$ python3 -q
>>> import numpy as np
>>> from numpy import linalg as LA
>>> np.set_printoptions(precision=2, suppress=True, linewidth=100)
>>> def rd(a):
...     return np.round(a, 2) + 0
... 
>>> A = np.load("test19.npy")
>>> A
array([[ 0,  0,  0,  0,  0,  0,  0,  0],
       [ 0,  0,  0,  0,  0,  0,  0,  0],
       [ 9,  0,  0,  0, -8, -4,  0,  0],
       [ 0, -6,  7,  0,  0,  0,  0,  0],
       [ 0,  0, -2,  3,  0,  0,  4,  0],
       [ 0,  0, -4,  0,  0,  0,  5,  0],
       [ 0, -2,  0,  0, -4,  1,  4,  0],
       [ 0,  2,  0,  0,  0, -7, -2,  0],
       [ 0,  0,  0,  0,  0,  0,  0, -7],
       [ 0,  0,  0,  1,  0,  0,  0, -9],
       [ 7, -7, -9,  0,  0,  0,  0,  0],
       [ 5,  0,  0,  0,  0,  0,  0,  0],
       [-6,  7,  0,  0,  4,  0,  8,  5]])
>>> # rows 0 and 1 are equal
>>> W1 = np.array([[7, -3], [-6, 3], [6, 2], [8, -5], [5, 7], [5, 9], [-4, 4], [-9, 1]])
>>> b = np.array([0, 2])
>>> hid = np.maximum(A @ W1 + b, 0)
>>> LA.matrix_rank(hid)
np.int64(2)
>>> C = np.array([[-7, 2, 1], [3, 8, -7]])
>>> W1 @ C
array([[-58, -10,  28],
       [ 51,  12, -27],
       [-36,  28,  -8],
       [-71, -24,  43],
       [-14,  66, -44],
       [ -8,  82, -58],
       [ 40,  24, -32],
       [ 66, -10, -16]])
>>> A.shape
(13, 8)
>>> np.unravel_index(np.abs(A).argmax(), A.shape)
(np.int64(2), np.int64(0))
>>> A.sum(axis=0)
array([ 15,  -6,  -8,   4,  -8, -10,  19, -11])
>>> A - A[0]
array([[ 0,  0,  0,  0,  0,  0,  0,  0],
       [ 0,  0,  0,  0,  0,  0,  0,  0],
       [ 9,  0,  0,  0, -8, -4,  0,  0],
       [ 0, -6,  7,  0,  0,  0,  0,  0],
       [ 0,  0, -2,  3,  0,  0,  4,  0],
       [ 0,  0, -4,  0,  0,  0,  5,  0],
       [ 0, -2,  0,  0, -4,  1,  4,  0],
       [ 0,  2,  0,  0,  0, -7, -2,  0],
       [ 0,  0,  0,  0,  0,  0,  0, -7],
       [ 0,  0,  0,  1,  0,  0,  0, -9],
       [ 7, -7, -9,  0,  0,  0,  0,  0],
       [ 5,  0,  0,  0,  0,  0,  0,  0],
       [-6,  7,  0,  0,  4,  0,  8,  5]])
>>> rd(LA.svd(A, compute_uv=False))
array([18.96, 13.71, 11.67, 10.45,  9.14,  5.73,  4.31,  2.68])
>>> rd(A.mean(axis=0))
array([ 1.15, -0.46, -0.62,  0.31, -0.62, -0.77,  1.46, -0.85])
>>> np.count_nonzero(A)
np.int64(29)
>>> x = np.array([0, -3, 1, 2, 2, 0, -3, -3])
>>> rhs = A @ x
>>> rd(LA.pinv(A) @ A)
array([[1., 0., 0., 0., 0., 0., 0., 0.],
       [0., 1., 0., 0., 0., 0., 0., 0.],
       [0., 0., 1., 0., 0., 0., 0., 0.],
       [0., 0., 0., 1., 0., 0., 0., 0.],
       [0., 0., 0., 0., 1., 0., 0., 0.],
       [0., 0., 0., 0., 0., 1., 0., 0.],
       [0., 0., 0., 0., 0., 0., 1., 0.],
       [0., 0., 0., 0., 0., 0., 0., 1.]])
>>> rng = np.random.default_rng(6894)
>>> rhs = rhs + 0.1 * rng.normal(size=13)
>>> rd(rhs)
array([  0.01,  -0.08, -15.96,  24.89,  -7.98, -18.94, -13.98,   0.07,  21.1 ,  29.11,  12.12,
        -0.04, -51.85])
>>> b, *_ = LA.lstsq(A, rhs)
>>> [round(float(LA.norm(LA.solve(A.T @ A + lam * np.eye(8), A.T @ rhs))), 2) for lam in (0, 1, 10, 100)]
[5.99, 5.87, 5.32, 3.47]
>>> m1 = np.load("layer13.npy")
>>> m1
array([[ 0, -1,  1,  2, -2, -3, -3, -3,  0, -1, -3, -3,  2, -3],
       [ 2, -2, -2, -2,  0, -2, -1,  1, -1,  0, -2,  3,  0, -2],
       [-3, -1,  3, -3, -2, -2,  2,  2,  0,  3, -3,  2, -2,  2],
       [-3,  1, -2, -3,  2,  0,  0,  2,  3,  0,  0,  2, -2, -3],
       [ 3,  3,  0, -3,  0, -1,  3,  2, -1, -1,  0, -1, -2, -3],
       [ 2, -2,  0, -3,  1,  3,  2,  1, -3,  0, -2, -3, -1,  3],
       [ 2, -1, -2,  3,  2, -2, -2, -1,  0, -3, -3,  2, -2,  2],
       [ 0, -2,  2,  2,  0, -3, -1,  2, -2,  1,  2,  2,  0,  0],
       [ 0, -1, -3,  0,  2, -3,  2, -1, -3,  2,  0,  0, -3, -3],
       [-2,  3, -3,  1,  0,  2,  1, -3, -2,  3,  3, -2, -1,  2],
       [ 2, -2, -3,  1, -2,  3, -2,  3,  0, -2,  1,  2, -1,  2],
       [ 3, -1,  3,  1, -1,  0, -3, -1,  0,  3,  2,  0,  2,  0],
       [-3, -3,  3, -3,  1,  3,  0, -2, -3, -3,  2, -1,  0,  3],
       [ 2,  0,  2, -2,  1,  2, -3,  3,  0,  3,  1,  0, -1, -3]])
>>> u = np.array([-3, 2, -1, 3, -1, 0, 3, 0, 2, 0, 2, 3, 0, -1])
>>> out = m1 + np.outer(u, np.eye(14)[5])
>>> LA.matrix_rank(out - m1)
np.int64(1)
>>> G = m1.T @ m1
>>> (m1 @ m1.T).shape
(14, 14)
>>> np.trace(G), (m1 ** 2).sum()
(np.int64(831), np.int64(831))
>>> np.allclose(G, G.T)
True
>>> LA.matrix_rank(G)
np.int64(14)
>>> z = rng.permutation(14)
>>> z
array([13,  2, 10,  7,  9,  4, 12,  5,  6,  3,  8,  0, 11,  1])
>>> out = m1[z][:, z]
>>> np.diag(out)
array([-3,  3,  1,  2,  3,  0,  0,  3, -2, -3, -3,  0,  0, -2])
>>> np.trace(out)
np.int64(-1)
>>> data = np.loadtxt("run3.csv", delimiter=",")
>>> data
array([[-4.16, -9.08,  6.98,  5.92, -6.1 , -1.04,  3.89],
       [-4.02, -9.09,  7.12,  6.03, -5.88, -0.97,  3.99],
       [-3.88, -8.96,  7.1 ,  6.02, -6.07, -0.95,  4.03],
       [-4.11, -9.09,  6.82,  6.14, -6.  , -1.12,  4.15],
       [-3.97, -9.07,  7.23,  5.93, -5.95, -0.85,  3.96],
       [-3.94, -8.87,  7.03,  6.06, -5.81, -0.98,  4.19],
       [-3.81, -8.89,  6.93,  5.96, -5.97, -0.98,  4.13],
       [-4.1 , -8.94,  6.96,  6.04, -5.95, -0.97,  4.06],
       [-3.96, -8.89,  7.04,  5.85, -5.92, -0.99,  4.11],
       [-3.95, -9.03,  6.79,  5.99, -6.08, -0.94,  3.93],
       [-3.93, -9.11,  7.15,  6.02, -5.92, -0.91,  3.95],
       [-4.01, -9.09,  6.91,  5.9 , -5.99, -1.09,  3.98],
       [-4.01, -8.95,  7.08,  5.98, -6.14, -1.09,  4.07],
       [-4.03, -8.96,  6.94,  6.11, -5.95, -0.9 ,  3.93],
       [ 5.02,  0.14, -8.83, -3.86,  0.94, -4.91, -9.01],
       [ 5.05, -0.09, -9.1 , -3.86,  0.9 , -4.86, -9.11],
       [ 4.99, -0.18, -9.02, -3.93,  0.98, -5.02, -8.81],
       [ 4.96,  0.04, -8.99, -3.91,  1.04, -5.09, -8.94],
       [ 5.03, -0.06, -9.06, -4.05,  0.89, -5.04, -9.04],
       [ 5.07, -0.09, -9.18, -4.03,  1.13, -5.01, -8.96],
       [ 4.88,  0.06, -9.17, -4.04,  0.94, -4.93, -9.06],
       [ 4.86, -0.07, -9.09, -3.91,  1.05, -4.94, -9.  ],
       [ 5.01,  0.1 , -9.01, -4.03,  0.88, -5.24, -8.8 ],
       [ 5.03, -0.02, -8.92, -3.91,  0.95, -5.03, -9.15],
       [ 5.14, -0.03, -8.93, -3.93,  0.84, -4.85, -8.92],
       [ 4.99,  0.04, -9.04, -3.92,  0.95, -5.07, -8.88],
       [ 5.15,  0.09, -8.94, -3.9 ,  0.82, -4.87, -8.99],
       [ 4.92, -0.07, -9.08, -4.08,  0.9 , -4.95, -9.06],
       [-4.04, -6.05,  4.93,  6.02,  4.97,  5.03, -6.19],
       [-3.83, -5.87,  4.85,  5.92,  5.11,  4.96, -6.1 ],
       [-3.74, -6.23,  4.91,  5.79,  4.95,  4.82, -6.04],
       [-4.04, -5.98,  4.95,  5.85,  5.07,  5.01, -6.16],
       [-4.05, -5.94,  4.74,  6.09,  5.09,  5.1 , -5.9 ],
       [-3.93, -6.07,  5.05,  5.92,  5.09,  5.05, -6.17],
       [-3.98, -6.1 ,  5.17,  5.87,  5.08,  5.04, -6.26],
       [-3.94, -5.89,  4.88,  5.93,  4.76,  4.88, -6.  ],
       [-3.97, -6.02,  5.18,  6.06,  5.08,  5.13, -5.9 ],
       [-4.2 , -6.14,  5.01,  6.09,  5.14,  5.11, -6.05],
       [-4.01, -5.92,  4.98,  6.15,  5.03,  4.91, -6.17],
       [-3.97, -6.06,  5.1 ,  6.  ,  4.86,  4.99, -5.96],
       [-3.85, -5.93,  4.99,  6.02,  4.98,  5.04, -5.87],
       [-4.11, -6.12,  4.95,  6.  ,  5.08,  4.96, -6.1 ]])
>>> u = np.array([-2, 2, 1])
>>> rd(np.polyval(u, data[31]))
array([-39.72, -82.48, -38.11, -55.74, -40.27, -39.18, -87.21])
>>> z = data[:, 4] > np.median(data[:, 4])
>>> u = data[z].mean(axis=0) - data[~z].mean(axis=0)
>>> rd(u)
array([-0.58,  1.49, -0.41,  0.63,  7.3 ,  4.42, -6.22])
>>> rd((((data - data.mean(axis=0)) @ u > 0) == z).mean())
np.float64(0.81)
>>> z.astype(int)
array([0, 0, 0, 0, 0, 0, 0, 0, 0, 0, 0, 0, 0, 0, 0, 0, 1, 1, 0, 1, 0, 1, 0, 1, 0, 1, 0, 0, 1, 1, 1,
       1, 1, 1, 1, 1, 1, 1, 1, 1, 1, 1])
